$ ipython --no-banner

In [1]: import numpy as np

In [2]: import numpy.linalg as la

In [3]: np.set_printoptions(precision=2, suppress=True, linewidth=100, legacy="1.25")

In [4]: F = np.loadtxt("sample7.csv", delimiter=",")

In [5]: print(F)
[[3. 0. 5. 3. 5.]
 [0. 3. 0. 5. 3.]
 [5. 0. 3. 0. 5.]
 [3. 5. 0. 3. 0.]
 [5. 3. 5. 0. 3.]]

In [6]: O = F.astype(float).copy()

In [7]: for j in range(5):
   ...:     O[:, j] -= O[:, :j] @ (O[:, :j].T @ O[:, j])
   ...:     O[:, j] /= la.norm(O[:, j])
   ...: 

In [8]: print(np.round(O.T @ O, 2) + 0)
[[1. 0. 0. 0. 0.]
 [0. 1. 0. 0. 0.]
 [0. 0. 1. 0. 0.]
 [0. 0. 0. 1. 0.]
 [0. 0. 0. 0. 1.]]

In [9]: O, evecs = la.qr(F[:, :2])[0], la.qr(F[:, 2:])[0]

In [10]: sv = la.svd(O.T @ evecs, compute_uv=False)

In [11]: print(round(la.norm(O @ O.T - evecs @ evecs.T, 2), 2))
1.0

In [12]: print(np.degrees(np.arccos(sv.clip(0, 1))))
[15.37 39.97]

In [13]: print((sv > 0.9).sum())
1

In [14]: print(sv)
[0.96 0.77]

In [15]: mat = np.load("mat.npy")

In [16]: print(mat)
[[ 0.  0. -8.  9.]
 [ 0.  0. -3. -1.]
 [-8. -3.  0.  0.]
 [ 9. -1.  0.  0.]]

In [17]: print([round(float(la.det(mat[:i, :i])), 2) + 0 for i in range(1, 5)])
[0.0, 0.0, 0.0, 1225.0]

In [18]: print(np.all(la.eigvalsh(mat) > 0))
False

In [19]: A2 = la.inv(mat)

In [20]: print((np.abs(A2) > 1e-9).astype(int))
[[0 0 1 1]
 [0 0 1 1]
 [1 1 0 0]
 [1 1 0 0]]

In [21]: print(A2)
[[ 0.    0.   -0.03  0.09]
 [-0.   -0.   -0.26 -0.23]
 [-0.03 -0.26 -0.   -0.  ]
 [ 0.09 -0.23 -0.   -0.  ]]

In [22]: print(round(la.cond(mat), 2))
4.19

In [23]: print(np.round(la.slogdet(mat)[0], 2))
1.0

In [24]: print(round(la.det(mat) * la.det(A2), 2))
1.0

In [25]: print(np.round(mat @ A2, 2) + 0)
[[1. 0. 0. 0.]
 [0. 1. 0. 0.]
 [0. 0. 1. 0.]
 [0. 0. 0. 1.]]

In [26]: A = np.load("dump.npy")

In [27]: print(A)
[[ 2 -6  4 -4]
 [-1  3 -2  2]
 [ 2 -6  4 -4]
 [ 2 -6  4 -4]]

In [28]: def softmax(z):
    ...:     e = np.exp(z - z.max(axis=-1, keepdims=True))
    ...:     return e / e.sum(axis=-1, keepdims=True)
    ...: 

In [29]: print(np.round(softmax(10 * A[1]), 2) + 0)
[0. 1. 0. 0.]

In [30]: print(np.round(softmax(A[1] + -3), 2) + 0)
[0.01 0.72 0.   0.26]

In [31]: print(softmax(A).sum(axis=1))
[1. 1. 1. 1.]

In [32]: print(np.round(softmax(A[1]), 2) + 0)
[0.01 0.72 0.   0.26]

In [33]: S = A @ A.T / np.sqrt(4)

In [34]: print(np.round(softmax(S), 2) + 0)
[[0.33 0.   0.33 0.33]
 [0.   1.   0.   0.  ]
 [0.33 0.   0.33 0.33]
 [0.33 0.   0.33 0.33]]

In [35]: print(np.round(softmax(S + np.triu(np.full(S.shape, -np.inf), 1)), 2) + 0)
[[1.   0.   0.   0.  ]
 [0.   1.   0.   0.  ]
 [0.5  0.   0.5  0.  ]
 [0.33 0.   0.33 0.33]]

In [36]: print(softmax(S)[1] @ A)
[-1.  3. -2.  2.]

In [37]: print(softmax(S).round(6).argmax(axis=1))
[0 1 0 0]

In [38]: gram = A.T @ A

In [39]: print((A @ A.T).shape)
(4, 4)

In [40]: print(np.round(la.eigvalsh(gram)[::-1], 2) + 0)
[234.   0.   0.   0.]

In [41]: print(np.allclose(gram, gram.T))
True

In [42]: print(np.round(la.svd(A, compute_uv=False) ** 2, 2) + 0)
[234.   0.   0.   0.]
